% python3 -q
>>> import numpy as np
>>> np.set_printoptions(precision=1, suppress=True, linewidth=200, sign=" ")
>>> arr = np.load("data.npy")
>>> arr
array([[ 2,  0, -2,  1, -1, -2, -2,  2],
       [ 4,  2,  0,  3,  1,  0,  0,  4],
       [-1, -3, -5, -2, -4, -5, -5, -1],
       [ 2,  0, -2,  1, -1, -2, -2,  2],
       [-1, -3, -5, -2, -4, -5, -5, -1],
       [ 4,  2,  0,  3,  1,  0,  0,  4]])
>>> U, sigma, vt = np.linalg.svd(arr)
>>> vecs = vt[:(sigma > 1e-8).sum()]
>>> rng = np.random.default_rng(676122)
>>> x0 = arr[4] + 4 * arr[0] + rng.integers(2) * np.eye(8)[0]
>>> x0
array([  7.,  -3., -13.,   2.,  -8., -13., -13.,   7.])
>>> np.diag(vecs.T @ vecs)
array([ 0.4,  0.1,  0.3,  0.2,  0.2,  0.3,  0.3,  0.4])
>>> np.round(vecs.T @ vecs, 1) + 0
array([[ 0.4,  0.2, -0.1,  0.3,  0. , -0.1, -0.1,  0.4],
       [ 0.2,  0.1,  0.1,  0.1,  0.1,  0.1,  0.1,  0.2],
       [-0.1,  0.1,  0.3,  0. ,  0.2,  0.3,  0.3, -0.1],
       [ 0.3,  0.1,  0. ,  0.2,  0.1,  0. ,  0. ,  0.3],
       [ 0. ,  0.1,  0.2,  0.1,  0.2,  0.2,  0.2,  0. ],
       [-0.1,  0.1,  0.3,  0. ,  0.2,  0.3,  0.3, -0.1],
       [-0.1,  0.1,  0.3,  0. ,  0.2,  0.3,  0.3, -0.1],
       [ 0.4,  0.2, -0.1,  0.3,  0. , -0.1, -0.1,  0.4]])
>>> round(float(np.linalg.norm(x0 - vecs.T @ vecs @ x0)), 1)
0.0
>>> np.allclose(vecs.T @ vecs @ x0, x0)
True
>>> round(np.linalg.norm(arr, 2) / np.linalg.norm(arr), 1)
np.float64(0.8)
>>> np.linalg.cond(arr) > 100
np.True_
>>> [round(float(x), 1) for x in np.linalg.svd(arr, compute_uv=False)[:3]]
[15.4, 10.5, 0.0]
>>> U, sigma, vt = np.linalg.svd(arr)
>>> np.argmax(sigma[:-1] / (sigma[1:] + 1e-6)) + 1
np.int64(2)
>>> A2 = U[:, :2] @ np.diag(sigma[:2]) @ vt[:2]
>>> round(float(np.linalg.norm(arr - A2) / np.linalg.norm(arr)), 1)
0.0
>>> np.linalg.matrix_rank(A2)
np.int64(2)
>>> A2.round(1) + 0
array([[ 2.,  0., -2.,  1., -1., -2., -2.,  2.],
       [ 4.,  2.,  0.,  3.,  1.,  0.,  0.,  4.],
       [-1., -3., -5., -2., -4., -5., -5., -1.],
       [ 2.,  0., -2.,  1., -1., -2., -2.,  2.],
       [-1., -3., -5., -2., -4., -5., -5., -1.],
       [ 4.,  2.,  0.,  3.,  1.,  0.,  0.,  4.]])
>>> round(np.linalg.norm(arr - A2, 2), 1), np.round(sigma[2], 1)
(np.float64(0.0), np.float64(0.0))
>>> data = np.load("a.npy")
>>> data
array([[ 7.,  0.,  0.,  0.,  0.],
       [ 0., -3., -1., -3.,  0.],
       [ 0., -2.,  2.,  0., -2.],
       [ 0., -2.,  1.,  3., -1.],
       [ 0., -3.,  1., -2., -2.]])
>>> # 2 blocks once reordered
>>> x0 = np.array([-1, 1, -1, 1, -2])
>>> target = data @ x0
>>> target
array([-7., -5.,  0.,  2., -2.])
>>> np.linalg.solve(data, target + data[:, 3])
array([-1.,  1., -1.,  2., -2.])
>>> np.linalg.solve(data, -1 * target)
array([ 1., -1.,  1., -1.,  2.])
>>> m1 = np.load("out5.npy")
>>> m1
array([[ 1, -2,  4, -8],
       [ 1, -1,  1, -1],
       [ 1,  0,  0,  0],
       [ 1,  1,  1,  1],
       [ 1,  2,  4,  8]])
>>> lab = rng.permutation(5)
>>> lab
array([ 0,  1,  2,  3,  4])
>>> A2 = data[lab][:, lab]
>>> round(np.linalg.det(A2), 1), np.round(np.linalg.det(data[lab]), 1)
(np.float64(98.0), np.float64(98.0))
>>> A2 = np.c_[m1[:, :1] @ np.array([[0]]), np.array([2, 1, 2, 1, 0])]
>>> A2
array([[ 0,  2],
       [ 0,  1],
       [ 0,  2],
       [ 0,  1],
       [ 0,  0]])
>>> np.linalg.matrix_rank(np.c_[m1, A2])
np.int64(5)
>>> np.linalg.matrix_rank(A2)
np.int64(1)
>>> np.linalg.norm(A2 - m1 @ np.linalg.lstsq(m1, A2)[0], axis=0)
array([ 0. ,  0.7])
>>> np.linalg.norm(np.linalg.qr(m1)[0].T @ A2, axis=0) ** 2 / ((A2 ** 2).sum(axis=0) + 1e-12)
array([ 0. ,  0.9])
>>> hat = m1 @ np.linalg.solve(m1.T @ m1, m1.T)
>>> hat @ m1[:, 0]
array([ 1.,  1.,  1.,  1.,  1.])
>>> np.trace(hat)
np.float64(4.0)
>>> W1 = np.array([[-1, 3, -2, -2, 2],
...     [0, -1, 1, 2, -1],
...     [-3, -1, 0, 3, -3],
...     [2, 3, -3, 3, -2]])
>>> coef = np.array([-3, 1, -2, 3, -1])
>>> H = np.maximum(m1 @ W1 + coef, 0)
>>> (H > 0).mean(axis=0)
array([ 0. ,  0.8,  0.2,  0.6,  0.6])
>>> H
array([[  0,   0,  18,   0,   7],
       [  0,   1,   0,   0,   1],
       [  0,   4,   0,   1,   1],
       [  0,   5,   0,   9,   0],
       [  0,  22,   0,  41,   0]])
>>> W2 = np.array([[3, 0], [-3, 3], [3, 2], [-1, 0], [2, 1]])
>>> H @ W2
array([[  68,   43],
       [  -1,    4],
       [ -11,   13],
       [ -24,   15],
       [-107,   66]])
>>> K = np.load("sample13.npy")
>>> K
array([[ 4,  0,  5,  3],
       [ 0,  4,  0,  5],
       [ 5,  0,  4,  0],
       [ 3,  5,  0,  4]])
>>> # symmetric, so the eigenvalues are real
>>> A2 = np.array([[1, 1, 2], [2, 1, 1]])
>>> W2 = np.kron(A2, K)
>>> np.linalg.matrix_rank(W2)
np.int64(8)
>>> (K + K.T) / 2
array([[ 4.,  0.,  5.,  3.],
       [ 0.,  4.,  0.,  5.],
       [ 5.,  0.,  4.,  0.],
       [ 3.,  5.,  0.,  4.]])
>>> np.allclose(K, K.T)
True
>>> np.round(np.linalg.det(K), 1)
np.float64(-63.0)
>>> np.allclose(K @ K.T, K.T @ K)
True
>>> np.trace(K)
np.int64(16)
>>> np.sort(np.abs(np.linalg.eigvals(K)))
array([  0.3,   2.7,   7.7,  10.7])
>>> K @ K
array([[ 50,  15,  40,  24],
       [ 15,  41,   0,  40],
       [ 40,   0,  41,  15],
       [ 24,  40,  15,  50]])
>>> (K - K.T) / 2
array([[ 0.,  0.,  0.,  0.],
       [ 0.,  0.,  0.,  0.],
       [ 0.,  0.,  0.,  0.],
       [ 0.,  0.,  0.,  0.]])
>>> f = np.array([4, -2])
>>> np.correlate(K[0], K[2], "full")
array([  0,  16,   0,  40,  12,  25,  15])
>>> np.polyval(f, K[0])
array([14, -2, 18, 10])
>>> np.array([np.convolve(row, f, "same") for row in K])
array([[ 16,  -8,  20,   2],
       [  0,  16,  -8,  20],
       [ 20, -10,  16,  -8],
       [ 12,  14, -10,  16]])
>>> round(np.linalg.norm(arr[2], 1), 1), np.round(np.linalg.norm(arr[2], np.inf), 1)
(np.float64(26.0), np.float64(5.0))
>>> np.linalg.norm(arr, axis=0)
array([ 6.5,  5.1,  7.6,  5.3,  6. ,  7.6,  7.6,  6.5])
>>> round(float(np.linalg.norm(arr, "nuc")), 1)
25.9
>>> np.round(np.linalg.norm(arr, 2), 1)
np.float64(15.4)
>>> arr[2] @ arr[5]
np.int64(-24)
>>> O, vecs = np.linalg.qr(K[:, :2])[0], np.linalg.qr(K[:, 2:])[0]
>>> sigma = np.linalg.svd(O.T @ vecs, compute_uv=False)
>>> (sigma > 0.9).sum()
np.int64(1)
>>> sigma
array([ 1. ,  0.9])
>>> feats = np.load("block11.npy")
>>> feats
array([[ 1.9, -5.5,  7.4,  5.8],
       [ 1.9, -5.8,  8. ,  4.2],
       [-5.4,  4.8,  5.8,  2.4],
       [ 1.8, -5.8,  9. ,  4.2],
       [ 2.1, -4.5,  6.7,  5.3],
       [-2.8,  5.7,  7.9,  2.4],
       [-4.3,  6.2,  6.6,  1.6],
       [ 1.9, -5.7,  8.5,  6.1],
       [-6. ,  6.7,  6.7,  1.7],
       [ 2.8, -4.5,  8.5,  4.1],
       [ 1.1, -5.3,  6.1,  5.6],
       [-6.2,  6. ,  8.6,  3.1],
       [-5.7,  6.6,  5.3,  2.7],
       [-5.3,  6.4,  8.8,  1.4],
       [-3. ,  4.5,  5.7,  1.7],
       [ 1. , -4.4,  6. ,  5. ],
       [-4.2,  4.2,  7.3,  2.3],
       [-4.2,  6.7,  7.1,  2.4],
       [-4. ,  6.9,  6.8,  1.5],
       [ 1.7, -5.9,  5.8,  6.1],
       [ 1.9, -4.1,  6.2,  4. ]])
>>> C2 = np.cov(feats, rowvar=False)
>>> np.argsort(-feats.std(axis=0).round(6), kind="stable")
array([ 1,  0,  3,  2])
>>> np.round(np.corrcoef(feats.T), 1) + 0
array([[ 1. , -1. ,  0.1,  0.8],
       [-1. ,  1. , -0.1, -0.9],
       [ 0.1, -0.1,  1. ,  0. ],
       [ 0.8, -0.9,  0. ,  1. ]])
>>> np.argwhere(np.triu(np.abs(np.corrcoef(feats.T)) > 0.8, 1))
array([[ 0,  1],
       [ 0,  3],
       [ 1,  3]])
>>> C2
array([[ 11.7, -18.8,   0.5,   4.8],
       [-18.8,  32.6,  -0.8,  -8.6],
       [  0.5,  -0.8,   1.3,   0.1],
       [  4.8,  -8.6,   0.1,   2.7]])
>>> np.linalg.eigvalsh(C2)[::-1]
array([ 45.9,   1.3,   0.8,   0.3])
>>> J = np.array([[-0.4, -0.6, 0.1, -1.4, 0.0, -0.6, -0.9],
...     [0.4, 0.1, -1.3, 0.6, -2.0, 1.6, -0.7],
...     [0.5, 0.5, 0.6, -1.5, 0.5, 1.8, -1.1],
...     [-2.1, 0.6, -1.9, 0.8, -0.5, -0.2, -1.6]])
>>> J
array([[-0.4, -0.6,  0.1, -1.4,  0. , -0.6, -0.9],
       [ 0.4,  0.1, -1.3,  0.6, -2. ,  1.6, -0.7],
       [ 0.5,  0.5,  0.6, -1.5,  0.5,  1.8, -1.1],
       [-2.1,  0.6, -1.9,  0.8, -0.5, -0.2, -1.6]])
>>> round(float(np.linalg.norm(J[0] - J[1])), 1)
4.0
>>> np.round(np.linalg.norm(J, 2), 1)
np.float64(3.9)
>>> np.linalg.norm(J, axis=1)
array([ 1.9,  3. ,  2.8,  3.4])
>>> round(float(J[0] @ J[1]), 1)
-1.5
>>> round(float(np.linalg.norm(J[0], 1)), 1), round(np.linalg.norm(J[0], np.inf), 1)
(4.0, np.float64(1.4))
>>> C2 = J.T @ J
>>> np.round(np.linalg.eigvalsh(C2)[::-1], 1) + 0
array([ 14.9,   9.3,   6.6,   1.9,   0. ,   0. ,   0. ])
>>> (J @ J.T).shape
(4, 4)
>>> C2
array([[ 5. , -0.7,  3.7, -1.6,  0.5,  2.2,  2.9],
       [-0.7,  1. , -1. ,  0.6, -0.2,  1.3, -1. ],
       [ 3.7, -1. ,  5.7, -3.3,  3.8, -0.7,  3.2],
       [-1.6,  0.6, -3.3,  5.2, -2.4, -1.1,  1.2],
       [ 0.5, -0.2,  3.8, -2.4,  4.5, -2.2,  1.6],
       [ 2.2,  1.3, -0.7, -1.1, -2.2,  6.2, -2.2],
       [ 2.9, -1. ,  3.2,  1.2,  1.6, -2.2,  5.1]])
>>> np.diag(C2)
array([ 5. ,  1. ,  5.7,  5.2,  4.5,  6.2,  5.1])
>>> U, sigma, vt = np.linalg.svd(C2, full_matrices=False)
>>> np.abs(U[:, 0]).round(6).argmax()
np.int64(2)
>>> np.abs(vt[0])
array([ 0.4,  0.1,  0.6,  0.3,  0.4,  0.1,  0.4])
>>> U.shape, sigma.shape, vt.shape
((7, 7), (7,), (7, 7))
>>> np.allclose(U * sigma @ vt, C2)
True
>>> sigma.round(1) + 0
array([ 14.9,   9.3,   6.6,   1.9,   0. ,   0. ,   0. ])
>>> np.round(vt @ vt.T, 1) + 0
array([[ 1.,  0.,  0.,  0.,  0.,  0.,  0.],
       [ 0.,  1.,  0.,  0.,  0.,  0.,  0.],
       [ 0.,  0.,  1.,  0.,  0.,  0.,  0.],
       [ 0.,  0.,  0.,  1.,  0.,  0.,  0.],
       [ 0.,  0.,  0.,  0.,  1.,  0.,  0.],
       [ 0.,  0.,  0.,  0.,  0.,  1.,  0.],
       [ 0.,  0.,  0.,  0.,  0.,  0.,  1.]])
>>> def softmax(z):
...     e = np.exp(z - z.max(axis=-1, keepdims=True))
...     return e / e.sum(axis=-1, keepdims=True)
... 
>>> softmax(J).sum(axis=1)
array([ 1.,  1.,  1.,  1.])
>>> np.round(softmax(J[1]), 1) + 0
array([ 0.1,  0.1,  0. ,  0.2,  0. ,  0.5,  0. ])
>>> np.round(softmax(J[1] + -3), 1) + 0
array([ 0.1,  0.1,  0. ,  0.2,  0. ,  0.5,  0. ])
>>> scores = J @ J.T / np.sqrt(7)
>>> softmax(scores)[1] @ J
array([ 0.1,  0.2, -1.3,  0.5, -1.7,  1.4, -0.8])
>>> softmax(scores).round(6).argmax(axis=1)
array([ 0,  1,  2,  3])
>>> np.round(softmax(scores + np.triu(np.full(scores.shape, -np.inf), 1)), 1) + 0
array([[ 1. ,  0. ,  0. ,  0. ],
       [ 0. ,  1. ,  0. ,  0. ],
       [ 0.1,  0.1,  0.8,  0. ],
       [ 0. ,  0. ,  0. ,  0.9]])
>>> x0 = np.array([-3, 5, 4, -6, 7, 5, 4])
>>> h1 = np.maximum(J @ x0, 0)
>>> np.maximum(J @ (3 * x0), 0)
array([  1.2,   0. ,  61.5,   0. ])
>>> J.T @ h1
array([ 10.1,  10. ,  12.3, -31.3,  10.2,  36.7, -22.9])
>>> A = np.array([[5.0, -3.0, 0.0, 0.0],
...     [-3.0, 7.0, -3.0, 0.0],
...     [0.0, -3.0, 5.0, -3.0],
...     [0.0, 0.0, -3.0, 5.0]])
>>> A
array([[ 5., -3.,  0.,  0.],
       [-3.,  7., -3.,  0.],
       [ 0., -3.,  5., -3.],
       [ 0.,  0., -3.,  5.]])
>>> # symmetric, so the eigenvalues are real
>>> hat = np.triu(np.array([[3, 0, 1, 3], [0, 2, 3, 1], [2, 3, 0, 2], [1, 0, 1, 0]]), 1) + np.eye(4)
>>> A2 = hat @ A @ np.linalg.inv(hat)
>>> np.linalg.matrix_rank(A2)
np.int64(4)
>>> A2 = A / np.sqrt((A ** 2).mean(axis=1, keepdims=True))
>>> np.linalg.norm(A2, axis=1)
array([ 2.,  2.,  2.,  2.])
>>> np.linalg.matrix_rank(A - A.mean(axis=1, keepdims=True))
np.int64(3)
>>> np.linalg.matrix_rank(A2) == np.linalg.matrix_rank(A)
np.True_
>>> A2[2]
array([ 0. , -0.9,  1.5, -0.9])
>>> A - A.mean(axis=1, keepdims=True)
array([[ 4.5, -3.5, -0.5, -0.5],
       [-3.2,  6.8, -3.2, -0.2],
       [ 0.2, -2.8,  5.2, -2.8],
       [-0.5, -0.5, -3.5,  4.5]])
>>> round(float(np.linalg.norm(A[3], 1)), 1), np.round(np.linalg.norm(A[3], np.inf), 1)
(8.0, np.float64(5.0))
>>> np.round(np.linalg.norm(A[3] - A[2]), 1)
np.float64(11.7)
>>> np.round(np.linalg.norm(A) ** 2 / np.linalg.norm(A, 2) ** 2, 1)
np.float64(1.5)
>>> np.linalg.norm(A, axis=0)
array([ 5.8,  8.2,  6.6,  5.8])
>>> lab = rng.permutation(4)
>>> lab
array([ 0,  3,  1,  2])
>>> A2 = A[lab][:, lab]
>>> np.allclose(A2, A)
False
>>> np.trace(A2)
np.float64(22.0)
>>> np.round(np.linalg.det(A[::-1]), 1)
np.float64(191.0)
>>> np.round(np.linalg.det(A.T), 1)
np.float64(191.0)
>>> np.round(np.linalg.eigvals(A).sum().real, 1)
np.float64(22.0)
>>> np.kron(np.eye(2, dtype=int), A)
array([[ 5., -3.,  0.,  0.,  0., -0.,  0.,  0.],
       [-3.,  7., -3.,  0., -0.,  0., -0.,  0.],
       [ 0., -3.,  5., -3.,  0., -0.,  0., -0.],
       [ 0.,  0., -3.,  5.,  0.,  0., -0.,  0.],
       [ 0., -0.,  0.,  0.,  5., -3.,  0.,  0.],
       [-0.,  0., -0.,  0., -3.,  7., -3.,  0.],
       [ 0., -0.,  0., -0.,  0., -3.,  5., -3.],
       [ 0.,  0., -0.,  0.,  0.,  0., -3.,  5.]])
>>> np.poly(A)
array([   1.,  -22.,  153., -362.,  191.])
>>> F = np.load("test17.npy")
>>> F
array([[ 2.3,  1. ,  0. ],
       [ 1. ,  0.3,  1. ],
       [ 2. ,  1. ,  0.3]])
>>> hat = np.triu(np.array([[3, 5, 5], [4, 2, 0], [0, 4, 5]]), 1) + np.eye(3)
>>> A2 = hat @ F @ np.linalg.inv(hat)
>>> round(float(np.trace(A2)), 1), round(float(np.trace(F)), 1)
(2.9, 2.9)
>>> round(float(np.linalg.det(A2)), 1)
-0.4
>>> np.linalg.matrix_rank(A2)
np.int64(3)
